$ python -q
>>> import numpy as np
>>> np.set_printoptions(precision=4, suppress=True, linewidth=200, sign=" ")
>>> rd = lambda a: np.round(a, 4) + 0
>>> J = np.load("data.npy")
>>> J
array([[ 1.,  0.,  0.,  0.,  0.,  0.],
       [ 0.,  0.,  0.,  1.,  0.,  0.],
       [ 0.,  0.,  1.,  0.,  0.,  0.],
       [ 0., -1.,  0.,  0.,  0.,  0.],
       [ 0.,  0.,  0.,  0.,  1.,  0.],
       [ 0.,  0.,  0.,  0.,  0.,  1.]])
>>> t3 = np.stack([J, -1 * J, J[::-1]])
>>> t3.shape
(3, 6, 6)
>>> (t3 @ J.T).shape
(3, 6, 6)
>>> rd(np.linalg.norm(t3, axis=(1, 2)))
array([ 2.4495,  2.4495,  2.4495])
>>> print(t3.sum(axis=0))
[[ 0.  0.  0.  0.  0.  1.]
 [ 0.  0.  0.  0.  1.  0.]
 [ 0. -1.  0.  0.  0.  0.]
 [ 0.  0.  1.  0.  0.  0.]
 [ 0.  0.  0.  1.  0.  0.]
 [ 1.  0.  0.  0.  0.  0.]]
>>> np.linalg.matrix_rank(t3)
array([ 6,  6,  6])
>>> J.reshape(-1, 2)
array([[ 1.,  0.],
       [ 0.,  0.],
       [ 0.,  0.],
       [ 0.,  0.],
       [ 0.,  1.],
       [ 0.,  0.],
       [ 0.,  0.],
       [ 1.,  0.],
       [ 0.,  0.],
       [ 0., -1.],
       [ 0.,  0.],
       [ 0.,  0.],
       [ 0.,  0.],
       [ 0.,  0.],
       [ 1.,  0.],
       [ 0.,  0.],
       [ 0.,  0.],
       [ 0.,  1.]])
>>> J.reshape(2, -1)
array([[ 1.,  0.,  0.,  0.,  0.,  0.,  0.,  0.,  0.,  1.,  0.,  0.,  0.,  0.,  1.,  0.,  0.,  0.],
       [ 0., -1.,  0.,  0.,  0.,  0.,  0.,  0.,  0.,  0.,  1.,  0.,  0.,  0.,  0.,  0.,  0.,  1.]])
>>> t3 = J.reshape(6, 2, -1)
>>> np.einsum("ihd,ihd->ih", t3, t3)
array([[ 1.,  0.],
       [ 0.,  1.],
       [ 1.,  0.],
       [ 1.,  0.],
       [ 0.,  1.],
       [ 0.,  1.]])
>>> t3[:, 0]
array([[ 1.,  0.,  0.],
       [ 0.,  0.,  0.],
       [ 0.,  0.,  1.],
       [ 0., -1.,  0.],
       [ 0.,  0.,  0.],
       [ 0.,  0.,  0.]])
>>> np.swapaxes(t3, 1, 2)[3]
array([[ 0.,  0.],
       [-1.,  0.],
       [ 0.,  0.]])
>>> t3.transpose(1, 0, 2)
array([[[ 1.,  0.,  0.],
        [ 0.,  0.,  0.],
        [ 0.,  0.,  1.],
        [ 0., -1.,  0.],
        [ 0.,  0.,  0.],
        [ 0.,  0.,  0.]],

       [[ 0.,  0.,  0.],
        [ 1.,  0.,  0.],
        [ 0.,  0.,  0.],
        [ 0.,  0.,  0.],
        [ 0.,  1.,  0.],
        [ 0.,  0.,  1.]]])
>>> t3.shape
(6, 2, 3)
>>> np.einsum("ihd,jhd->hij", t3, t3).shape
(2, 6, 6)
>>> t3.sum(axis=1)
array([[ 1.,  0.,  0.],
       [ 1.,  0.,  0.],
       [ 0.,  0.,  1.],
       [ 0., -1.,  0.],
       [ 0.,  1.,  0.],
       [ 0.,  0.,  1.]])
